$ python -q
>>> import numpy as np
>>> np.set_printoptions(precision=3, suppress=True, linewidth=200, floatmode="fixed")
>>> rd = lambda a: np.round(a, 3) + 0
>>> W0 = np.load("sample19.npy")
>>> W0
array([[-2,  0,  1, -2, -2,  0, -2, -1],
       [ 0,  2,  1,  0,  1,  0,  2, -2],
       [ 0,  0, -1, -2,  2,  2,  1,  2],
       [ 0,  0,  0, -2, -2,  0,  2,  0],
       [ 0,  0,  0,  0, -2, -2,  0,  1],
       [ 0,  0,  0,  0,  0,  2, -1, -1],
       [ 0,  0,  0,  0,  0,  0,  2, -2],
       [ 0,  0,  0,  0,  0,  0,  0,  1]])
>>> x = np.array([2, 1, 0, 0, 0, 2, 3, 2])
>>> target = W0 @ x
>>> print(target)
[-12   4  11   6  -2  -1   2   2]
>>> rd(np.linalg.solve(W0, target + W0[:, 7]))
array([2.000, 1.000, 0.000, 0.000, 0.000, 2.000, 3.000, 3.000])
>>> rd(np.linalg.solve(W0, target))
array([2.000, 1.000, 0.000, 0.000, 0.000, 2.000, 3.000, 2.000])
>>> rd(np.linalg.solve(W0.T, W0[5]))
array([0.000, 0.000, 0.000, 0.000, 0.000, 1.000, 0.000, 0.000])
>>> rd(np.linalg.solve(W0, W0[:, 5]))
array([0.000, 0.000, 0.000, 0.000, 0.000, 1.000, 0.000, 0.000])
>>> cov = W0.T @ W0
>>> rd(np.linalg.svd(W0, compute_uv=False) ** 2)
array([26.886, 22.137, 16.727, 14.999,  3.840,  1.254,  0.101,  0.056])
>>> print(np.allclose(cov, cov.T))
True
>>> np.linalg.matrix_rank(cov)
np.int64(8)
>>> cov
array([[ 4,  0, -2,  4,  4,  0,  4,  2],
       [ 0,  4,  2,  0,  2,  0,  4, -4],
       [-2,  2,  3,  0, -3, -2, -1, -5],
       [ 4,  0,  0, 12,  4, -4, -2, -2],
       [ 4,  2, -3,  4, 17,  8,  4,  2],
       [ 0,  0, -2, -4,  8, 12,  0,  0],
       [ 4,  4, -1, -2,  4,  0, 18, -3],
       [ 2, -4, -5, -2,  2,  0, -3, 16]])
>>> (W0 @ W0.T).shape
(8, 8)
>>> M2 = W0 / np.linalg.norm(W0, axis=1, keepdims=True)
>>> cov = M2 @ M2.T
>>> (np.abs(cov) > 0.9).astype(int)
array([[1, 0, 0, 0, 0, 0, 0, 0],
       [0, 1, 0, 0, 0, 0, 0, 0],
       [0, 0, 1, 0, 0, 0, 0, 0],
       [0, 0, 0, 1, 0, 0, 0, 0],
       [0, 0, 0, 0, 1, 0, 0, 0],
       [0, 0, 0, 0, 0, 1, 0, 0],
       [0, 0, 0, 0, 0, 0, 1, 0],
       [0, 0, 0, 0, 0, 0, 0, 1]])
>>> rd(np.degrees(np.arccos(np.clip(cov[7, 1], -1, 1))))
np.float64(122.312)
>>> r0 = np.array([0, 0, 2, 0, 2, 0, 1, 0])
>>> M2 = W0 + np.outer(r0, np.eye(8)[5])
>>> M2
array([[-2.000,  0.000,  1.000, -2.000, -2.000,  0.000, -2.000, -1.000],
       [ 0.000,  2.000,  1.000,  0.000,  1.000,  0.000,  2.000, -2.000],
       [ 0.000,  0.000, -1.000, -2.000,  2.000,  4.000,  1.000,  2.000],
       [ 0.000,  0.000,  0.000, -2.000, -2.000,  0.000,  2.000,  0.000],
       [ 0.000,  0.000,  0.000,  0.000, -2.000,  0.000,  0.000,  1.000],
       [ 0.000,  0.000,  0.000,  0.000,  0.000,  2.000, -1.000, -1.000],
       [ 0.000,  0.000,  0.000,  0.000,  0.000,  1.000,  2.000, -2.000],
       [ 0.000,  0.000,  0.000,  0.000,  0.000,  0.000,  0.000,  1.000]])
>>> np.linalg.matrix_rank(M2 - W0)
np.int64(1)
>>> rd(np.linalg.det(M2) / np.linalg.det(W0)), rd(1 + np.linalg.solve(W0, r0)[5])
(np.float64(1.25), np.float64(1.25))
>>> x = np.array([-1, -1, -1, 0, 1, 1, 0, -2])
>>> (W0 * x).sum(axis=1)
array([ 1,  2,  1, -2, -6,  4,  4, -2])
>>> np.sign((W0 @ x).round(6))
array([ 1,  1,  1, -1, -1,  1,  1, -1])
>>> M = np.array([[0.1, -1.0, 1.6, 1.1],
...     [0.4, 0.1, -0.6, 1.2],
...     [-2.2, -0.2, -0.1, 0.8],
...     [1.8, -2.4, -2.1, -1.0],
...     [0.7, 1.0, -1.1, 0.3],
...     [1.2, -0.8, 0.4, -1.0],
...     [-0.8, -0.4, -1.1, 0.0],
...     [1.2, 0.4, 0.4, -0.6],
...     [0.3, -0.5, 0.1, 0.4],
...     [-0.8, 1.1, 0.0, 0.5],
...     [0.7, 0.6, -2.2, -0.7],
...     [-0.4, 0.9, -0.1, 0.3],
...     [-1.6, 1.1, 1.9, -0.6],
...     [-1.1, -0.1, -0.2, -1.5],
...     [1.2, -2.8, 0.2, 0.7],
...     [1.6, 0.7, 0.0, 0.2],
...     [0.9, -0.8, 2.0, 0.8],
...     [2.2, -1.0, 1.1, 0.4],
...     [-1.9, 0.4, 1.0, -0.2],
...     [0.0, 0.9, -1.1, -0.2],
...     [1.1, 2.3, 1.2, 1.9],
...     [0.5, -0.4, -0.5, -0.2],
...     [-0.7, -0.1, 1.1, 0.7]])
>>> rng = np.random.default_rng(82)
>>> M[:, 2] = 5 * M[:, 1] + 0.3 * rng.normal(size=23)
>>> print(rd(M))
[[  0.100  -1.000  -4.482   1.100]
 [  0.400   0.100   0.808   1.200]
 [ -2.200  -0.200  -0.667   0.800]
 [  1.800  -2.400 -12.291  -1.000]
 [  0.700   1.000   4.819   0.300]
 [  1.200  -0.800  -4.228  -1.000]
 [ -0.800  -0.400  -2.512   0.000]
 [  1.200   0.400   1.876  -0.600]
 [  0.300  -0.500  -2.241   0.400]
 [ -0.800   1.100   5.557   0.500]
 [  0.700   0.600   2.934  -0.700]
 [ -0.400   0.900   4.037   0.300]
 [ -1.600   1.100   6.053  -0.600]
 [ -1.100  -0.100  -0.943  -1.500]
 [  1.200  -2.800 -13.660   0.700]
 [  1.600   0.700   3.255   0.200]
 [  0.900  -0.800  -3.951   0.800]
 [  2.200  -1.000  -4.969   0.400]
 [ -1.900   0.400   1.746  -0.200]
 [  0.000   0.900   4.295  -0.200]
 [  1.100   2.300  11.026   1.900]
 [  0.500  -0.400  -2.304  -0.200]
 [ -0.700  -0.100  -0.534   0.700]]
>>> # column 2 dominates
>>> print(np.linalg.cond(M) > 100)
True
>>> rd(np.abs(np.linalg.svd(M)[2][-1]))
array([0.016, 0.979, 0.200, 0.027])
>>> [round(float(x), 3) for x in np.linalg.svd(M, compute_uv=False)[:3]]
[27.213, 5.443, 3.735]
>>> np.argsort(-np.linalg.norm(M, axis=0).round(6), kind="stable")[:3]
array([2, 0, 1])
>>> J = np.load("a.npy")
>>> J
array([[ 3.000, -3.000,  0.000,  0.000,  0.000,  0.000,  0.000],
       [-3.000,  3.000, -3.000,  0.000,  0.000,  0.000,  0.000],
       [ 0.000, -3.000,  0.000, -3.000,  0.000,  0.000,  0.000],
       [ 0.000,  0.000, -3.000,  0.000, -3.000,  0.000,  0.000],
       [ 0.000,  0.000,  0.000, -3.000,  3.000, -3.000,  0.000],
       [ 0.000,  0.000,  0.000,  0.000, -3.000,  0.000, -3.000],
       [ 0.000,  0.000,  0.000,  0.000,  0.000, -3.000,  1.000]])
>>> # symmetric
>>> Q, Rm = np.linalg.qr(J)
>>> rd(np.abs(np.diag(Rm)))
array([4.243, 3.000, 3.674, 3.000, 3.464, 3.000, 1.500])
>>> print(rd(np.trace(Q @ Q.T)))
7.0
>>> rd(Rm)
array([[-4.243,  4.243, -2.121,  0.000,  0.000,  0.000,  0.000],
       [ 0.000,  3.000,  0.000,  3.000,  0.000,  0.000,  0.000],
       [ 0.000,  0.000, -3.674,  0.000, -2.449,  0.000,  0.000],
       [ 0.000,  0.000,  0.000, -3.000,  3.000, -3.000,  0.000],
       [ 0.000,  0.000,  0.000,  0.000,  3.464,  0.000,  2.598],
       [ 0.000,  0.000,  0.000,  0.000,  0.000, -3.000,  1.000],
       [ 0.000,  0.000,  0.000,  0.000,  0.000,  0.000, -1.500]])
>>> print(np.allclose(Rm.T @ Rm, J.T @ J))
True
>>> print(rd(Q @ Rm))
[[ 3.000 -3.000  0.000  0.000  0.000  0.000  0.000]
 [-3.000  3.000 -3.000  0.000  0.000  0.000  0.000]
 [ 0.000 -3.000  0.000 -3.000  0.000  0.000  0.000]
 [ 0.000  0.000 -3.000  0.000 -3.000  0.000  0.000]
 [ 0.000  0.000  0.000 -3.000  3.000 -3.000  0.000]
 [ 0.000  0.000  0.000  0.000 -3.000  0.000 -3.000]
 [ 0.000  0.000  0.000  0.000  0.000 -3.000  1.000]]
>>> Q.shape, Rm.shape
((7, 7), (7, 7))
